In [1]: import numpy as np

In [2]: from numpy import linalg as LA

In [3]: np.set_printoptions(suppress=True, linewidth=200)

In [4]: def rd(a):
   ...:     return np.round(a, 1) + 0
   ...: 

In [5]: arr = np.loadtxt("sample17.csv", delimiter=",")

In [6]: arr
Out[6]: 
array([[-2.2,  0.1,  1.4, -0.6,  1. , -1.3,  0. ,  1.1, -0.6, -0.4],
       [ 1.4, -0.9,  1.9, -0.7, -2. ,  0. ,  2.8,  0.9,  0. ,  0.7],
       [ 1.1, -1.5,  2.1, -0.9, -1.8,  0.1,  3.2,  0.5,  0. ,  1.2],
       [-0.9,  0.4, -0.1,  0.1, -0.8,  1.2, -1.8,  0.8, -0.6,  0.5],
       [-1. , -2. , -0.9, -1.1,  1.5,  1.6, -0.9, -0.6,  0.6,  1.1],
       [ 1. ,  0.4, -1.3,  1.1, -0.4,  0.3, -0.3, -1.6, -0.6,  0.3],
       [ 0.5, -1.7, -0.6, -1.5,  0.8, -2.3, -0.1,  1.7, -1.3, -2.3],
       [-0.5, -0.7, -1.6,  0.8,  1.3,  0. ,  0.8,  0.2,  0.4,  0.1],
       [-0.2, -0.2, -0.2,  0.3, -0.2,  1.3, -1.4,  1.7, -0.7, -0.5],
       [-1.1,  1. , -0.3, -0.2,  1.6, -0.1, -0.1,  1. ,  1.1,  0.7],
       [-0.1,  2.5,  1.2,  0.4,  1.6, -2.8,  1. , -0.5,  0.6,  1.4],
       [ 0.2,  0.1,  1.5, -1.1, -1. ,  1.1,  0.5,  0.6,  0.8, -2.5],
       [ 0.5, -0.2,  1.4,  0.2,  1.5,  0.8,  1.4, -1.4, -1. , -0.4],
       [-0.9,  0.2, -0.3, -0.9, -0.2, -1. , -2.2,  0.1,  0.7, -0.3]])

In [7]: theta = np.radians(180)

In [8]: Rm = np.eye(10)

In [9]: Rm[0, 0] = Rm[9, 9] = np.cos(theta)

In [10]: Rm[0, 9], Rm[9, 0] = -np.sin(theta), np.sin(theta)

In [11]: rd(Rm)
Out[11]: 
array([[-1.,  0.,  0.,  0.,  0.,  0.,  0.,  0.,  0.,  0.],
       [ 0.,  1.,  0.,  0.,  0.,  0.,  0.,  0.,  0.,  0.],
       [ 0.,  0.,  1.,  0.,  0.,  0.,  0.,  0.,  0.,  0.],
       [ 0.,  0.,  0.,  1.,  0.,  0.,  0.,  0.,  0.,  0.],
       [ 0.,  0.,  0.,  0.,  1.,  0.,  0.,  0.,  0.,  0.],
       [ 0.,  0.,  0.,  0.,  0.,  1.,  0.,  0.,  0.,  0.],
       [ 0.,  0.,  0.,  0.,  0.,  0.,  1.,  0.,  0.,  0.],
       [ 0.,  0.,  0.,  0.,  0.,  0.,  0.,  1.,  0.,  0.],
       [ 0.,  0.,  0.,  0.,  0.,  0.,  0.,  0.,  1.,  0.],
       [ 0.,  0.,  0.,  0.,  0.,  0.,  0.,  0.,  0., -1.]])

In [12]: out = arr @ Rm.T

In [13]: rd(LA.svd(arr, compute_uv=False)), rd(LA.svd(out, compute_uv=False))
Out[13]: 
(array([7.5, 5.9, 5.5, 4.2, 4.1, 3.4, 2.6, 2.5, 1.4, 0.5]),
 array([7.5, 5.9, 5.5, 4.2, 4.1, 3.4, 2.6, 2.5, 1.4, 0.5]))

In [14]: np.allclose(LA.norm(arr, axis=1), LA.norm(out, axis=1))
Out[14]: True
